>>> import numpy as np
>>> import numpy.linalg as la
>>> np.set_printoptions(suppress=True, linewidth=160)
>>> F = -2 * np.eye(3) + np.ones((3, 3))
>>> F
array([[-1.,  1.,  1.],
       [ 1., -1.,  1.],
       [ 1.,  1., -1.]])
>>> evals, evecs = la.eigh(F)
>>> x0 = np.array([-2, -1, -1])
>>> np.round(evecs * np.abs(evals) @ evecs.T, 3)
array([[ 1.667, -0.333, -0.333],
       [-0.333,  1.667, -0.333],
       [-0.333, -0.333,  1.667]])
>>> np.round(evecs * np.maximum(evals, 0) @ evecs.T, 3)
array([[0.333, 0.333, 0.333],
       [0.333, 0.333, 0.333],
       [0.333, 0.333, 0.333]])
>>> print(la.matrix_rank(F))
3
>>> np.diff(F, axis=0)
array([[ 2., -2.,  0.],
       [ 0.,  2., -2.]])
>>> round(la.norm(F), 3)
np.float64(3.0)
>>> np.round(F.mean(axis=0), 3)
array([0.333, 0.333, 0.333])
>>> np.round(la.svd(F, compute_uv=False), 3)
array([2., 2., 1.])
>>> print(np.abs(F).max())
1.0
>>> F.sum(axis=1)
array([1., 1., 1.])
>>> F - F[0]
array([[ 0.,  0.,  0.],
       [ 2., -2.,  0.],
       [ 2.,  0., -2.]])
>>> evals, evecs = la.eigh(F)
>>> np.unique(evals.round(6) + 0, return_counts=True)[1]
array([2, 1])
>>> evals.sum(), np.trace(F)
(np.float64(-3.0), np.float64(-3.0))
>>> np.round(np.abs(evecs[:, -1]), 3)
array([0.577, 0.577, 0.577])
>>> np.round(evecs.T @ evecs, 3) + 0
array([[1., 0., 0.],
       [0., 1., 0.],
       [0., 0., 1.]])
>>> np.round(evecs @ np.diag(evals) @ evecs.T, 3)
array([[-1.,  1.,  1.],
       [ 1., -1.,  1.],
       [ 1.,  1., -1.]])
>>> (evals > 1e-8).sum(), (evals < -1e-8).sum()
(np.int64(1), np.int64(2))
